In [1]: import numpy as np

In [2]: np.set_printoptions(suppress=True, linewidth=120)

In [3]: mat = np.load("out13.npy")

In [4]: mat
Out[4]: 
array([[  9.56,   0.18,   6.54,   7.85],
       [  7.65,   0.19,   6.71,   7.95],
       [  6.27,   0.72,   9.56,   9.33],
       [  2.39,   8.24,   2.34,  -3.01],
       [ -5.53,   7.69,   1.35,  -3.13],
       [ -1.75,  11.64,  -7.37, -12.88],
       [ 18.05, -14.05,  -5.61,  13.97],
       [ 12.32,   2.81,   5.41,   4.46],
       [  5.45,  -0.57,   1.85,   5.47],
       [  7.29,  -0.02,  -7.8 ,  -1.52],
       [  4.65,   9.92,   4.11,  -3.52],
       [  7.33,  -2.96,   9.9 ,  13.23]])

In [5]: Xc = mat - mat.mean(axis=1)
---------------------------------------------------------------------------
ValueError                                Traceback (most recent call last)
Cell In[5], line 1
----> 1 Xc = mat - mat.mean(axis=1)

ValueError: operands could not be broadcast together with shapes (12,4) (12,) 

In [6]: Xc = mat - mat.mean(axis=0)

In [7]: left, sigma, Vh = np.linalg.svd(Xc, full_matrices=False)

In [8]: np.round(Xc.mean(axis=0), 2) + 0
Out[8]: array([0., 0., 0., 0.])

In [9]: np.abs(Vh[0]).argmax()
Out[9]: np.int64(3)

In [10]: np.linalg.matrix_rank(Xc)
Out[10]: np.int64(4)

In [11]: np.round(sigma ** 2 / (sigma ** 2).sum(), 2) + 0
Out[11]: array([0.72, 0.23, 0.05, 0.  ])

In [12]: round((sigma ** 2).sum() ** 2 / (sigma ** 4).sum(), 2)
Out[12]: np.float64(1.76)

In [13]: np.abs(left[:, 0]).argmax()
Out[13]: np.int64(5)
